$ python -q
>>> import numpy as np
>>> import numpy.linalg as la
>>> np.set_printoptions(precision=3, suppress=True, linewidth=160)
>>> rd = lambda a: np.round(a, 3) + 0
>>> K = np.loadtxt("a.csv", delimiter=",")
>>> rd(K)
array([[-1.49 ,  2.025,  0.563,  0.024,  1.097, -1.92 , -0.275,  2.097],
       [ 0.248, -0.175, -0.838, -1.916,  0.288, -0.49 , -3.319, -0.442],
       [-0.248,  1.027, -0.183, -2.712, -1.121, -1.147,  1.786, -1.318],
       [-0.869, -0.42 ,  2.414, -1.748,  1.375,  2.042,  0.131,  0.328],
       [-0.124,  0.757,  1.816,  0.332, -3.209,  0.381, -1.11 ,  0.571],
       [ 3.476,  1.195,  1.265, -0.127,  0.802, -0.447,  0.065,  0.157],
       [-0.497,  2.905, -0.727,  0.713,  0.453,  1.834, -0.439, -1.587],
       [ 0.745,  0.447, -1.922, -1.135, -0.647,  1.697,  0.521,  2.588]])
>>> def softmax(z):
...     e = np.exp(z - z.max(axis=-1, keepdims=True))
...     return e / e.sum(axis=-1, keepdims=True)
... 
>>> rd(softmax(K[0] + 2))
array([0.01 , 0.335, 0.078, 0.045, 0.132, 0.006, 0.034, 0.36 ])
>>> print(rd(softmax(K).sum(axis=1)))
[1. 1. 1. 1. 1. 1. 1. 1.]
>>> rd(softmax(K[0]))
array([0.01 , 0.335, 0.078, 0.045, 0.132, 0.006, 0.034, 0.36 ])
>>> att = K @ K.T / np.sqrt(8)
>>> softmax(att).round(6).argmax(axis=1)
array([0, 1, 2, 3, 4, 5, 6, 7])
>>> rd(softmax(att))
array([[0.976, 0.003, 0.003, 0.003, 0.003, 0.003, 0.003, 0.003],
       [0.003, 0.976, 0.003, 0.003, 0.003, 0.003, 0.003, 0.003],
       [0.003, 0.003, 0.976, 0.003, 0.003, 0.003, 0.003, 0.003],
       [0.003, 0.003, 0.003, 0.976, 0.003, 0.003, 0.003, 0.003],
       [0.003, 0.003, 0.003, 0.003, 0.976, 0.003, 0.003, 0.003],
       [0.003, 0.003, 0.003, 0.003, 0.003, 0.976, 0.003, 0.003],
       [0.003, 0.003, 0.003, 0.003, 0.003, 0.003, 0.976, 0.003],
       [0.003, 0.003, 0.003, 0.003, 0.003, 0.003, 0.003, 0.976]])
>>> rd(softmax(att)[0] @ K)
array([-1.445,  1.996,  0.556,  0.001,  1.064, -1.861, -0.277,  2.047])
>>> th = np.radians(101)
>>> R = np.eye(8)
>>> R[7, 7] = R[1, 1] = np.cos(th)
>>> R[7, 1], R[1, 7] = -np.sin(th), np.sin(th)
>>> rd(R)
array([[ 1.   ,  0.   ,  0.   ,  0.   ,  0.   ,  0.   ,  0.   ,  0.   ],
       [ 0.   , -0.191,  0.   ,  0.   ,  0.   ,  0.   ,  0.   ,  0.982],
       [ 0.   ,  0.   ,  1.   ,  0.   ,  0.   ,  0.   ,  0.   ,  0.   ],
       [ 0.   ,  0.   ,  0.   ,  1.   ,  0.   ,  0.   ,  0.   ,  0.   ],
       [ 0.   ,  0.   ,  0.   ,  0.   ,  1.   ,  0.   ,  0.   ,  0.   ],
       [ 0.   ,  0.   ,  0.   ,  0.   ,  0.   ,  1.   ,  0.   ,  0.   ],
       [ 0.   ,  0.   ,  0.   ,  0.   ,  0.   ,  0.   ,  1.   ,  0.   ],
       [ 0.   , -0.982,  0.   ,  0.   ,  0.   ,  0.   ,  0.   , -0.191]])
>>> other = K @ R.T
>>> rd(np.abs(other - K).max(axis=0))
array([0.   , 5.017, 0.   , 0.   , 0.   , 0.   , 0.   , 4.484])
>>> np.allclose(K @ K.T, other @ other.T)
True
>>> print(rd(la.svd(K, compute_uv=False)), rd(la.svd(other, compute_uv=False)))
[4. 4. 4. 4. 4. 4. 4. 4.] [4. 4. 4. 4. 4. 4. 4. 4.]
